>>> import numpy as np
>>> import numpy.linalg as la
>>> np.set_printoptions(suppress=True, linewidth=200)
>>> M = np.array([[5, 0, 2], [2, -3, 0], [1, -4, -2]])
>>> print(M)
[[ 5  0  2]
 [ 2 -3  0]
 [ 1 -4 -2]]
>>> evals, evecs = la.eig(M)
>>> print(np.round(np.sort(la.eigvals(la.inv(M))), 2))
[-1.   -0.25  0.2 ]
>>> print(evals.round(2))
[ 5. -4. -1.]
>>> q = M.astype(float).copy()
>>> for j in range(3):
...     q[:, j] -= q[:, :j] @ (q[:, :j].T @ q[:, j])
...     q[:, j] /= la.norm(q[:, j])
... 
>>> print(q.round(2))
[[ 0.91  0.36 -0.2 ]
 [ 0.37 -0.5   0.78]
 [ 0.18 -0.79 -0.59]]
>>> print(np.round(q.T @ q, 2) + 0)
[[1. 0. 0.]
 [0. 1. 0.]
 [0. 0. 1.]]
>>> rng = np.random.default_rng(89409)
>>> lab = rng.permutation(3)
>>> B = M[:, lab] * rng.choice([-1, 1], 3)
>>> print(B)
[[ 0 -5  2]
 [ 3 -2  0]
 [ 4 -1 -2]]
>>> U, _, Vh = la.svd(M.T @ B)
>>> print(np.round(la.lstsq(M, B)[0], 2) + 0)
[[ 0. -1.  0.]
 [-1.  0.  0.]
 [ 0.  0.  1.]]
>>> print(lab)
[1 0 2]
>>> print(np.round(U @ Vh, 2) + 0)
[[ 0. -1.  0.]
 [-1.  0.  0.]
 [ 0.  0.  1.]]
>>> print(np.trace(M))
0
>>> print(np.round(la.det(M), 2))
20.0
>>> print((M - M.T) / 2)
[[ 0.  -1.   0.5]
 [ 1.   0.   2. ]
 [-0.5 -2.   0. ]]
>>> print(np.allclose(M @ M.T, M.T @ M))
False
>>> print(np.round(np.sort(np.abs(la.eigvals(M))), 2))
[1. 4. 5.]
>>> print(np.allclose(M, M.T))
False
>>> m1 = np.load("sample12.npy")
>>> print(m1)
[[ 1  9 -3]
 [-7  8  3]
 [-3 -2 -3]]
>>> B = m1 + rng.integers(-2, 3, (3, 1)) @ rng.integers(-2, 3, (1, 3))
>>> print(B)
[[ 3  7  1]
 [-9 10 -1]
 [-3 -2 -3]]
>>> print(B - m1)
[[ 2 -2  4]
 [-2  2 -4]
 [ 0  0  0]]
>>> print(np.abs(B - m1).sum(axis=1))
[8 8 0]
>>> print(np.round(la.svd(B - m1, compute_uv=False), 2) + 0)
[6.93 0.   0.  ]
